% python3 -q
>>> import numpy as np
>>> import numpy.linalg as la
>>> np.set_printoptions(suppress=True, linewidth=200)
>>> u = np.array([2, 0, 0, 2, -2])
>>> r1 = np.array([2, 4, 4, 7])
>>> A = u[:, None] + r1[None, :]
>>> A
array([[4, 6, 6, 9],
       [2, 4, 4, 7],
       [2, 4, 4, 7],
       [4, 6, 6, 9],
       [0, 2, 2, 5]])
>>> left, sigma, VT = la.svd(A)
>>> vecs = VT[:(sigma > 1e-8).sum()]
>>> rng = np.random.default_rng(70)
>>> x = A[1] + 2 * A[0] + rng.integers(2) * np.eye(4)[0]
>>> x
array([11., 16., 16., 25.])
>>> np.round(la.norm(x - vecs.T @ vecs @ x), 2)
np.float64(0.59)
>>> la.matrix_rank(np.vstack([A, x]))
np.int64(3)
>>> gram = A.T @ A
>>> np.round(la.svd(A, compute_uv=False) ** 2, 2) + 0
array([535.67,   5.33,   0.  ,   0.  ])
>>> np.diag(gram)
array([ 40, 108, 108, 285])
>>> (A @ A.T).shape
(5, 5)
>>> np.round(la.eigvalsh(gram)[::-1], 2) + 0
array([535.67,   5.33,   0.  ,   0.  ])
>>> np.trace(gram), (A ** 2).sum()
(np.int64(541), np.int64(541))
>>> np.allclose(gram, gram.T)
True
>>> np.unique(A.round(6), axis=0).shape
(3, 4)
>>> np.allclose(A[:-1].T @ la.lstsq(A[:-1].T, A[-1])[0], A[-1])
True
>>> np.round(A @ la.pinv(A) @ A, 2)
array([[4., 6., 6., 9.],
       [2., 4., 4., 7.],
       [2., 4., 4., 7.],
       [4., 6., 6., 9.],
       [0., 2., 2., 5.]])
>>> la.lstsq(A[:-1].T, A[-1])[2]
np.int32(2)
>>> np.round(np.trace(la.pinv(A) @ A), 2)
np.float64(2.0)
>>> E = np.array([[-0.31, -1.41, -2.63],
...     [2.94, -0.1, -0.61],
...     [2.89, -0.27, 0.74],
...     [2.34, 1.86, -0.2],
...     [2.53, -0.85, -1.37],
...     [1.16, 2.51, -1.16],
...     [0.44, 1.08, 2.77],
...     [2.68, -0.17, 1.34],
...     [-1.48, -2.28, -1.26],
...     [-1.64, -2.18, -1.25],
...     [2.65, 1.32, -0.48],
...     [1.37, -1.82, -1.96],
...     [2.8, 0.85, -0.68],
...     [1.28, -0.74, 2.61],
...     [-2.7, -0.99, 0.87],
...     [-2.73, 0.82, -0.94]])
>>> cen = E - E.mean(axis=0)
>>> vecs = la.svd(cen)[2][:1]
>>> A2 = cen - cen @ vecs.T @ vecs
>>> la.norm(A2, axis=1).round(6).argmax()
np.int64(6)
>>> x = np.array([1, -5, -6])
>>> y = E @ x
>>> np.round(la.pinv(E) @ E, 2) + 0
array([[1., 0., 0.],
       [0., 1., 0.],
       [0., 0., 1.]])
>>> np.round(la.lstsq(E, y)[0], 2)
array([ 1., -5., -6.])
>>> np.round(la.solve(E.T @ E, E.T @ y), 2)
array([ 1., -5., -6.])
>>> y = y + 0.3 * rng.normal(size=16)
>>> y.round(2)
array([ 22.22,   7.37,  -0.33,  -5.34,  14.56,  -4.29, -21.59,  -4.29,  17.23,  16.84,  -0.61,  21.89,   2.5 , -10.37,  -3.14,  -0.73])
>>> c, *_ = la.lstsq(E, y)
>>> c.round()
array([ 1., -5., -6.])
>>> np.round(E.T @ (y - E @ c), 2) + 0
array([0., 0., 0.])
>>> [round(float(la.norm(la.solve(E.T @ E + lam * np.eye(3), E.T @ y))), 2) for lam in (0, 1, 10, 100)]
[7.78, 7.59, 6.23, 2.26]
>>> J = np.load("arr.npy")
>>> J
array([[ 1.15,  4.41, -6.97],
       [ 2.7 , -5.66,  5.04],
       [ 1.9 , -5.08,  4.7 ],
       [ 1.58, -7.28,  6.24],
       [ 1.28, -6.95,  6.8 ],
       [ 0.98, -5.61,  8.08],
       [ 1.91, -5.69,  7.68],
       [ 1.65, -4.77,  4.74],
       [ 3.4 , -5.84,  7.82],
       [ 1.87,  4.41, -6.23],
       [ 1.87, -0.75, -2.7 ],
       [ 3.99, -5.07,  6.52],
       [ 1.86,  3.17, -8.05],
       [ 1.61,  2.93, -5.28],
       [-0.09,  3.7 , -4.62],
       [ 2.1 , -7.63,  5.71],
       [ 1.81,  4.47, -9.38],
       [ 0.6 , -1.05, -1.33],
       [ 1.73,  3.92, -6.13]])
>>> A2 = np.c_[J[:, :2] @ np.array([[2, 5], [-2, 5]]), np.array([-2, 1, -2, 0, 0, -1, 1, -1, 1, -2, 2, -2, -2, -1, 2, 2, 1, 1, -2])]
>>> A2.round(2)
array([[ -6.52,  27.8 ,  -2.  ],
       [ 16.72, -14.8 ,   1.  ],
       [ 13.96, -15.9 ,  -2.  ],
       [ 17.72, -28.5 ,   0.  ],
       [ 16.46, -28.35,   0.  ],
       [ 13.18, -23.15,  -1.  ],
       [ 15.2 , -18.9 ,   1.  ],
       [ 12.84, -15.6 ,  -1.  ],
       [ 18.48, -12.2 ,   1.  ],
       [ -5.08,  31.4 ,  -2.  ],
       [  5.24,   5.6 ,   2.  ],
       [ 18.12,  -5.4 ,  -2.  ],
       [ -2.62,  25.15,  -2.  ],
       [ -2.64,  22.7 ,  -1.  ],
       [ -7.58,  18.05,   2.  ],
       [ 19.46, -27.65,   2.  ],
       [ -5.32,  31.4 ,   1.  ],
       [  3.3 ,  -2.25,   1.  ],
       [ -4.38,  28.25,  -2.  ]])
>>> la.matrix_rank(np.c_[J, A2])
np.int64(4)
